$ python -q
>>> import numpy as np
>>> np.set_printoptions(precision=1, suppress=True, linewidth=120, legacy="1.25")
>>> def rnd(a):
...     return np.round(a, 1) + 0
... 
>>> J = np.load("x.npy")
>>> rnd(J)
array([[ 0.8,  0.3,  0.2,  0.3,  0.1,  0.1, -0.1,  0.2, -0.1],
       [ 0.3,  0.5, -0.4, -0.5, -0.2, -0.2,  0.2, -0.3,  0.2],
       [ 0.2, -0.4,  0.7, -0.4, -0.2, -0.2,  0.2, -0.2,  0.2],
       [ 0.3, -0.5, -0.4,  0.5, -0.2, -0.2,  0.2, -0.3,  0.2],
       [ 0.1, -0.2, -0.2, -0.2,  0.9, -0.1,  0.1, -0.1,  0.1],
       [ 0.1, -0.2, -0.2, -0.2, -0.1,  0.9,  0.1, -0.1,  0.1],
       [-0.1,  0.2,  0.2,  0.2,  0.1,  0.1,  0.9,  0.1, -0.1],
       [ 0.2, -0.3, -0.2, -0.3, -0.1, -0.1,  0.1,  0.8,  0.1],
       [-0.1,  0.2,  0.2,  0.2,  0.1,  0.1, -0.1,  0.1,  0.9]])
>>> rng = np.random.default_rng(883)
>>> idx = rng.permutation(9)
>>> idx
array([4, 3, 1, 5, 0, 6, 2, 7, 8])
>>> M2 = J[idx][:, idx]
>>> rnd(np.diag(M2))
array([0.9, 0.5, 0.5, 0.9, 0.8, 0.9, 0.7, 0.8, 0.9])
>>> np.allclose(M2, J)
False
>>> rnd(M2)
array([[ 0.9, -0.2, -0.2, -0.1,  0.1,  0.1, -0.2, -0.1,  0.1],
       [-0.2,  0.5, -0.5, -0.2,  0.3,  0.2, -0.4, -0.3,  0.2],
       [-0.2, -0.5,  0.5, -0.2,  0.3,  0.2, -0.4, -0.3,  0.2],
       [-0.1, -0.2, -0.2,  0.9,  0.1,  0.1, -0.2, -0.1,  0.1],
       [ 0.1,  0.3,  0.3,  0.1,  0.8, -0.1,  0.2,  0.2, -0.1],
       [ 0.1,  0.2,  0.2,  0.1, -0.1,  0.9,  0.2,  0.1, -0.1],
       [-0.2, -0.4, -0.4, -0.2,  0.2,  0.2,  0.7, -0.2,  0.2],
       [-0.1, -0.3, -0.3, -0.1,  0.2,  0.1, -0.2,  0.8,  0.1],
       [ 0.1,  0.2,  0.2,  0.1, -0.1, -0.1,  0.2,  0.1,  0.9]])
>>> rnd(np.linalg.eigvalsh(J).min())
-1.0
>>> E = np.array([[5, 1, 1, 1, 4, 1],
...     [1, 1, 1, 1, 0, 1],
...     [1, 1, 1, 1, 0, 1],
...     [1, 1, 1, 1, 0, 1],
...     [4, 0, 0, 0, 4, 0],
...     [1, 1, 1, 1, 0, 1]])
>>> vals, vecs = np.linalg.eigh(E)
>>> x = np.array([3, -5, -4, -5, -2, 4])
>>> rnd(np.linalg.eigvalsh(E[1:, 1:]))
array([0., 0., 0., 4., 4.])
>>> (np.sign(vecs[:, -1].round(6)) == np.sign(vecs[0, -1].round(6))).astype(int)
array([1, 1, 1, 1, 1, 1])
>>> rnd(vecs * np.abs(vals) @ vecs.T)
array([[5., 1., 1., 1., 4., 1.],
       [1., 1., 1., 1., 0., 1.],
       [1., 1., 1., 1., 0., 1.],
       [1., 1., 1., 1., 0., 1.],
       [4., 0., 0., 0., 4., 0.],
       [1., 1., 1., 1., 0., 1.]])
>>> vals, vecs = np.linalg.eigh(E)
>>> (vals > 1e-8).sum(), (vals < -1e-8).sum()
(2, 0)
>>> np.abs(vecs[:, -1]).round(6).argmax()
0
>>> rnd(vecs.T @ E @ vecs)
array([[0., 0., 0., 0., 0., 0.],
       [0., 0., 0., 0., 0., 0.],
       [0., 0., 0., 0., 0., 0.],
       [0., 0., 0., 0., 0., 0.],
       [0., 0., 0., 0., 4., 0.],
       [0., 0., 0., 0., 0., 9.]])
>>> rnd(np.linalg.svd(E, compute_uv=False))
array([9., 4., 0., 0., 0., 0.])
>>> rnd(vals)
array([0., 0., 0., 0., 4., 9.])
>>> np.unique(vals.round(6) + 0, return_counts=True)[1]
array([4, 1, 1])
>>> F = np.load("test15.npy")
>>> rnd(F)
array([[ 0.1,  0.2, -0.2, -0.4,  0.9, -0.1, -0.2,  0. ,  0.4,  1.3],
       [ 0.2, -0.3,  0. ,  0.5,  1. , -1.3,  0.4, -0.7, -0.8, -0.5],
       [-0.2,  0. ,  0.8, -0.2,  0.8, -1. , -0.1, -0.2,  1. ,  0.7],
       [-0.4,  0.5, -0.2,  0.1, -0.5,  0. ,  0.5, -1.4,  0.1, -0.6],
       [ 0.9,  1. ,  0.8, -0.5, -1.1,  0.2,  1.2, -0.2,  0.5, -0.1],
       [-0.1, -1.3, -1. ,  0. ,  0.2, -0.5,  0.9, -0.4, -0.9, -0.4],
       [-0.2,  0.4, -0.1,  0.5,  1.2,  0.9, -0.7,  0.5,  0.5, -0.6],
       [ 0. , -0.7, -0.2, -1.4, -0.2, -0.4,  0.5, -0.7,  1.2,  0.5],
       [ 0.4, -0.8,  1. ,  0.1,  0.5, -0.9,  0.5,  1.2,  0.1,  0.4],
       [ 1.3, -0.5,  0.7, -0.6, -0.1, -0.4, -0.6,  0.5,  0.4, -1.8]])
>>> vals, vecs = np.linalg.eigh(F)
>>> x = np.array([3, -2, -3, 3, -1, -2, -1, -2, -1, -2])
>>> rnd(x @ F @ x / (x @ x)), rnd(vals[0]), rnd(vals[-1])
(-0.4, -3.0, 3.0)
>>> rnd(np.linalg.eigvalsh(F[1:, 1:]))
array([-3. , -3. , -2.3, -1.9,  0. ,  0.3,  1. ,  2. ,  2.8])
>>> rnd(np.abs(F).sum(axis=1).max()), rnd(np.abs(vals).max())
(7.0, 3.0)
>>> rnd(np.linalg.eigvalsh(F).min())
-3.0
>>> [round(float(np.linalg.det(F[:i, :i])), 2) + 0 for i in range(1, 11)]
[0.07, -0.07, -0.04, -0.05, 0.9, -1.86, -3.51, 3.17, 0.0, 0.0]
>>> M2 = F / np.sqrt((F ** 2).mean(axis=1, keepdims=True))
>>> np.linalg.matrix_rank(M2) == np.linalg.matrix_rank(F)
True
>>> rnd(F - F.mean(axis=1, keepdims=True))
array([[-0.1,  0. , -0.4, -0.6,  0.7, -0.3, -0.4, -0.2,  0.2,  1.1],
       [ 0.4, -0.1,  0.2,  0.7,  1.1, -1.2,  0.6, -0.6, -0.6, -0.4],
       [-0.4, -0.1,  0.6, -0.3,  0.7, -1.1, -0.3, -0.4,  0.8,  0.5],
       [-0.2,  0.7,  0. ,  0.3, -0.3,  0.1,  0.7, -1.2,  0.3, -0.4],
       [ 0.6,  0.7,  0.6, -0.8, -1.3, -0.1,  0.9, -0.5,  0.2, -0.4],
       [ 0.3, -1. , -0.6,  0.3,  0.5, -0.1,  1.2, -0.1, -0.5,  0. ],
       [-0.4,  0.2, -0.3,  0.3,  0.9,  0.6, -1. ,  0.3,  0.3, -0.9],
       [ 0.1, -0.6, -0.1, -1.2, -0.1, -0.3,  0.6, -0.6,  1.4,  0.7],
       [ 0.1, -1. ,  0.7, -0.2,  0.3, -1.1,  0.3,  1. , -0.2,  0.1],
       [ 1.4, -0.4,  0.8, -0.5,  0. , -0.3, -0.5,  0.7,  0.5, -1.7]])
>>> np.allclose(F[:-1].T @ np.linalg.lstsq(F[:-1].T, F[-1])[0], F[-1])
True
>>> rnd(F @ np.linalg.pinv(F) @ F)
array([[ 0.1,  0.2, -0.2, -0.4,  0.9, -0.1, -0.2,  0. ,  0.4,  1.3],
       [ 0.2, -0.3,  0. ,  0.5,  1. , -1.3,  0.4, -0.7, -0.8, -0.5],
       [-0.2,  0. ,  0.8, -0.2,  0.8, -1. , -0.1, -0.2,  1. ,  0.7],
       [-0.4,  0.5, -0.2,  0.1, -0.5,  0. ,  0.5, -1.4,  0.1, -0.6],
       [ 0.9,  1. ,  0.8, -0.5, -1.1,  0.2,  1.2, -0.2,  0.5, -0.1],
       [-0.1, -1.3, -1. ,  0. ,  0.2, -0.5,  0.9, -0.4, -0.9, -0.4],
       [-0.2,  0.4, -0.1,  0.5,  1.2,  0.9, -0.7,  0.5,  0.5, -0.6],
       [ 0. , -0.7, -0.2, -1.4, -0.2, -0.4,  0.5, -0.7,  1.2,  0.5],
       [ 0.4, -0.8,  1. ,  0.1,  0.5, -0.9,  0.5,  1.2,  0.1,  0.4],
       [ 1.3, -0.5,  0.7, -0.6, -0.1, -0.4, -0.6,  0.5,  0.4, -1.8]])
>>> left, sig, Vh = np.linalg.svd(F)
>>> vecs = Vh[:(sig > 1e-8).sum()]
>>> x = F[0] + 4 * F[7] + rng.integers(2) * np.eye(10)[7]
>>> rnd(x)
array([ 0. , -2.8, -1.1, -5.8,  0.1, -1.7,  1.7, -2.9,  5.3,  3.5])
>>> rnd(np.diag(vecs.T @ vecs))
array([0.8, 0.8, 0.7, 0.6, 0.9, 0.7, 1. , 0.8, 0.8, 0.9])
>>> K = np.loadtxt("arr.csv", delimiter=",")
>>> K
array([[ 0., -1.,  0.,  0.,  0., -1.,  0.],
       [ 0.,  2.,  2., -1., -2.,  0., 10.],
       [ 1.,  2.,  2.,  0., -2., -1., 10.],
       [ 0.,  2.,  1.,  0.,  2., -1.,  5.],
       [-1., -1., -1.,  0.,  2., -1., -5.],
       [-2., -1., -1., -1.,  1., -1., -5.],
       [-2.,  0.,  0.,  2.,  1., -2.,  0.],
       [ 1.,  1.,  0.,  0.,  1.,  0.,  0.],
       [-1.,  0.,  2.,  0., -1., -2., 10.],
       [-1.,  1., -1.,  2., -1., -1., -5.],
       [ 2., -1.,  2.,  0.,  1.,  1., 10.],
       [ 1.,  0.,  1.,  2.,  0., -1.,  5.]])
>>> [round(float(x), 1) for x in np.linalg.svd(K, compute_uv=False)[:3]]
[23.6, 5.4, 4.6]
>>> np.linalg.matrix_rank(K, rtol=0.1)
5
>>> np.argsort(-np.linalg.norm(K, axis=0).round(6), kind="stable")[:3]
array([6, 4, 2])
>>> left, sig, Vh = np.linalg.svd(K)
>>> np.argmax(sig[:-1] / (sig[1:] + 1e-6)) + 1
6
>>> M2 = left[:, :6] @ np.diag(sig[:6]) @ Vh[:6]
>>> rnd(M2)
array([[ 0., -1.,  0.,  0.,  0., -1.,  0.],
       [ 0.,  2.,  2., -1., -2.,  0., 10.],
       [ 1.,  2.,  2.,  0., -2., -1., 10.],
       [ 0.,  2.,  1.,  0.,  2., -1.,  5.],
       [-1., -1., -1.,  0.,  2., -1., -5.],
       [-2., -1., -1., -1.,  1., -1., -5.],
       [-2.,  0.,  0.,  2.,  1., -2.,  0.],
       [ 1.,  1.,  0.,  0.,  1.,  0.,  0.],
       [-1.,  0.,  2.,  0., -1., -2., 10.],
       [-1.,  1., -1.,  2., -1., -1., -5.],
       [ 2., -1.,  2.,  0.,  1.,  1., 10.],
       [ 1.,  0.,  1.,  2.,  0., -1.,  5.]])
>>> rnd(np.abs(K - M2).max())
0.0
>>> rnd(np.linalg.norm(K - M2) / np.linalg.norm(K))
0.0
>>> np.linalg.matrix_rank(K, rtol=0.05)
6
>>> rnd(np.linalg.norm(K - M2, 2)), rnd(sig[6])
(0.0, 0.0)
>>> ang = np.radians(45)
>>> R = np.eye(7)
>>> R[2, 2] = R[4, 4] = np.cos(ang)
>>> R[2, 4], R[4, 2] = -np.sin(ang), np.sin(ang)
>>> rnd(R)
array([[ 1. ,  0. ,  0. ,  0. ,  0. ,  0. ,  0. ],
       [ 0. ,  1. ,  0. ,  0. ,  0. ,  0. ,  0. ],
       [ 0. ,  0. ,  0.7,  0. , -0.7,  0. ,  0. ],
       [ 0. ,  0. ,  0. ,  1. ,  0. ,  0. ,  0. ],
       [ 0. ,  0. ,  0.7,  0. ,  0.7,  0. ,  0. ],
       [ 0. ,  0. ,  0. ,  0. ,  0. ,  1. ,  0. ],
       [ 0. ,  0. ,  0. ,  0. ,  0. ,  0. ,  1. ]])
>>> M2 = K @ R.T
>>> rnd(M2)
array([[ 0. , -1. ,  0. ,  0. ,  0. , -1. ,  0. ],
       [ 0. ,  2. ,  2.8, -1. ,  0. ,  0. , 10. ],
       [ 1. ,  2. ,  2.8,  0. ,  0. , -1. , 10. ],
       [ 0. ,  2. , -0.7,  0. ,  2.1, -1. ,  5. ],
       [-1. , -1. , -2.1,  0. ,  0.7, -1. , -5. ],
       [-2. , -1. , -1.4, -1. ,  0. , -1. , -5. ],
       [-2. ,  0. , -0.7,  2. ,  0.7, -2. ,  0. ],
       [ 1. ,  1. , -0.7,  0. ,  0.7,  0. ,  0. ],
       [-1. ,  0. ,  2.1,  0. ,  0.7, -2. , 10. ],
       [-1. ,  1. ,  0. ,  2. , -1.4, -1. , -5. ],
       [ 2. , -1. ,  0.7,  0. ,  2.1,  1. , 10. ],
       [ 1. ,  0. ,  0.7,  2. ,  0.7, -1. ,  5. ]])
>>> rnd(np.linalg.svd(K, compute_uv=False)), rnd(np.linalg.svd(M2, compute_uv=False))
(array([23.6,  5.4,  4.6,  3.6,  3.3,  1.4,  0. ]), array([23.6,  5.4,  4.6,  3.6,  3.3,  1.4,  0. ]))
>>> np.allclose(K @ K.T, M2 @ M2.T)
True
>>> rnd(np.abs(M2 - K).max(axis=0))
array([0. , 0. , 1.7, 0. , 2. , 0. , 0. ])
